% python3 -q
>>> import numpy as np
>>> np.set_printoptions(suppress=True, linewidth=100)
>>> rd = lambda a: np.round(a, 2) + 0
>>> feats = np.load("out8.npy")
>>> rd(feats)
array([[-0.4 ,  0.12,  4.7 , -1.55,  0.26, -0.46, -0.3 ],
       [ 1.29, -0.66, -4.59,  1.17, -0.55,  0.35, -0.07],
       [ 1.65, -1.09,  3.91, -2.04, -0.44, -0.59, -1.05],
       [ 0.52, -0.43,  4.52, -1.84, -0.05, -0.53, -0.65],
       [ 2.86, -1.78,  2.56, -2.01, -0.88, -0.57, -1.4 ],
       [ 0.22, -0.02, -4.68,  1.61, -0.2 ,  0.47,  0.37],
       [ 3.72, -2.2 , -1.43, -0.89, -1.27, -0.23, -1.36],
       [ 1.62, -1.07,  3.93, -2.04, -0.43, -0.59, -1.04],
       [-3.39,  2.07, -1.47,  1.82,  1.09,  0.51,  1.51],
       [ 3.55, -2.16,  0.98, -1.7 , -1.15, -0.47, -1.53],
       [-2.71,  1.54,  3.69, -0.31,  1.  , -0.11,  0.73],
       [-0.39,  0.34, -4.57,  1.8 ,  0.  ,  0.53,  0.6 ],
       [-1.99,  1.29, -3.62,  2.07,  0.56,  0.59,  1.16],
       [ 2.02, -1.11, -4.27,  0.78, -0.79,  0.24, -0.4 ],
       [-3.77,  2.25,  0.43,  1.27,  1.26,  0.34,  1.48],
       [ 3.62, -2.13, -1.93, -0.67, -1.26, -0.17, -1.27],
       [ 3.44, -2.1 ,  1.32, -1.78, -1.11, -0.5 , -1.52],
       [ 3.44, -2.1 ,  1.34, -1.79, -1.11, -0.5 , -1.52],
       [ 1.74, -1.14,  3.84, -2.05, -0.47, -0.59, -1.08],
       [-3.15,  1.82,  3.09,  0.07,  1.13,  0.  ,  0.97],
       [ 3.76, -2.25, -0.18, -1.36, -1.25, -0.37, -1.5 ],
       [ 2.86, -1.78,  2.55, -2.01, -0.88, -0.57, -1.4 ],
       [-3.43,  2.  ,  2.51,  0.39,  1.21,  0.09,  1.14],
       [-2.57,  1.45,  3.84, -0.42,  0.96, -0.14,  0.66],
       [ 3.77, -2.25, -0.8 , -1.14, -1.28, -0.31, -1.44],
       [ 3.66, -2.21,  0.51, -1.57, -1.2 , -0.43, -1.53],
       [ 2.11, -1.16, -4.21,  0.73, -0.82,  0.23, -0.44],
       [ 0.78, -0.58,  4.43, -1.9 , -0.14, -0.55, -0.75],
       [ 3.31, -2.03,  1.68, -1.86, -1.05, -0.52, -1.5 ],
       [-0.15,  0.21, -4.63,  1.73, -0.07,  0.51,  0.52],
       [ 3.37, -1.96, -2.65, -0.32, -1.19, -0.07, -1.1 ],
       [ 1.69, -1.11,  3.88, -2.05, -0.46, -0.59, -1.06]])
>>> gram = np.cov(feats, rowvar=False)
>>> rd(np.polyfit(feats[:, 2], feats[:, 6], 1))
array([-0.07, -0.43])
>>> np.argsort(-feats.std(axis=0).round(6), kind="stable")
array([2, 0, 1, 3, 6, 4, 5])
>>> np.argwhere(np.triu(np.abs(np.corrcoef(feats.T)) > 0.8, 1))
array([[0, 1],
       [0, 4],
       [0, 6],
       [1, 4],
       [1, 6],
       [3, 5],
       [3, 6],
       [4, 6]])
>>> rd(np.corrcoef(feats[:, 2], feats[:, 6])[0, 1])
np.float64(-0.21)
>>> rd(np.median(feats, axis=0))
array([ 1.67, -1.1 ,  1.15, -1.01, -0.46, -0.27, -0.89])
>>> np.abs(np.diag(np.linalg.qr(feats)[1])) > 1e-9
array([ True,  True, False, False, False, False, False])
>>> np.linalg.lstsq(feats[:-1].T, feats[-1])[2]
np.int32(2)
>>> try:
...     np.linalg.inv(feats)
... except np.linalg.LinAlgError as e:
...     print("failed:", e)
... 
failed: Last 2 dimensions of the array must be square
>>> np.unique(feats.round(6), axis=0).shape
(32, 7)
>>> np.allclose(feats[:-1].T @ np.linalg.lstsq(feats[:-1].T, feats[-1])[0], feats[-1])
True
>>> np.argsort(-np.linalg.norm(feats, axis=0).round(6), kind="stable")[:3]
array([2, 0, 1])
>>> [round(float(x), 2) for x in np.linalg.svd(feats, compute_uv=False)[:3]]
[21.02, 18.93, 0.0]
>>> dist = np.linalg.norm(feats[:, None] - feats[None], axis=-1)
>>> np.flatnonzero(dist[11] < dist.mean() / 2)
array([ 1,  5, 11, 12, 29])
>>> dist.shape
(32, 32)
>>> dist.mean(axis=1).argmax()
np.int64(8)
>>> rd(np.linalg.norm(feats, axis=1))
array([5., 5., 5., 5., 5., 5., 5., 5., 5., 5., 5., 5., 5., 5., 5., 5., 5., 5., 5., 5., 5., 5., 5.,
       5., 5., 5., 5., 5., 5., 5., 5., 5.])
>>> (dist + 1e9 * np.eye(32)).round(6).argmin(axis=1)
array([ 3, 13,  7, 27, 21, 29, 15,  2, 14, 16, 23, 29, 11, 26,  8,  6, 17, 16, 31, 22, 24,  4, 19,
       10, 20,  9, 13,  3, 17, 11, 15,  2])
>>> A = np.loadtxt("data.csv", delimiter=",")
>>> A
array([[0., 0., 0., 0., 0., 0., 0., 0., 0., 0.],
       [1., 2., 0., 0., 0., 0., 0., 0., 0., 0.],
       [0., 1., 2., 0., 0., 0., 0., 0., 0., 0.],
       [1., 1., 1., 1., 0., 0., 0., 0., 0., 0.],
       [0., 0., 2., 1., 0., 0., 0., 0., 0., 0.],
       [1., 1., 2., 1., 1., 1., 0., 0., 0., 0.],
       [2., 1., 2., 1., 0., 0., 1., 0., 0., 0.],
       [1., 0., 2., 2., 1., 1., 0., 0., 0., 0.],
       [2., 0., 0., 1., 1., 2., 0., 2., 0., 0.],
       [0., 1., 0., 1., 0., 2., 0., 1., 0., 1.]])
>>> gram = A.T @ A
>>> np.linalg.matrix_rank(gram)
np.int64(8)
>>> rd(np.linalg.eigvalsh(gram)[::-1])
array([43.35, 14.24,  6.85,  4.4 ,  1.4 ,  1.3 ,  0.47,  0.  ,  0.  ,  0.  ])
>>> rd(np.linalg.svd(A, compute_uv=False) ** 2)
array([43.35, 14.24,  6.85,  4.4 ,  1.4 ,  1.3 ,  0.47,  0.  ,  0.  ,  0.  ])
>>> np.allclose(gram, gram.T)
True
>>> t3 = np.stack([A, 5 * A, A[::-1]])
>>> t3.shape
(3, 10, 10)
>>> t3.sum(axis=0)
array([[ 0.,  1.,  0.,  1.,  0.,  2.,  0.,  1.,  0.,  1.],
       [ 8., 12.,  0.,  1.,  1.,  2.,  0.,  2.,  0.,  0.],
       [ 1.,  6., 14.,  2.,  1.,  1.,  0.,  0.,  0.,  0.],
       [ 8.,  7.,  8.,  7.,  0.,  0.,  1.,  0.,  0.,  0.],
       [ 1.,  1., 14.,  7.,  1.,  1.,  0.,  0.,  0.,  0.],
       [ 6.,  6., 14.,  7.,  6.,  6.,  0.,  0.,  0.,  0.],
       [13.,  7., 13.,  7.,  0.,  0.,  6.,  0.,  0.,  0.],
       [ 6.,  1., 14., 12.,  6.,  6.,  0.,  0.,  0.,  0.],
       [13.,  2.,  0.,  6.,  6., 12.,  0., 12.,  0.,  0.],
       [ 0.,  6.,  0.,  6.,  0., 12.,  0.,  6.,  0.,  6.]])
>>> rd(np.linalg.norm(t3, axis=(1, 2)))
array([ 8.49, 42.43,  8.49])
>>> np.linalg.matrix_rank(t3)
array([8, 8, 8])
>>> (t3 @ A.T).shape
(3, 10, 10)
>>> rd(np.linalg.det(t3))
array([0., 0., 0.])
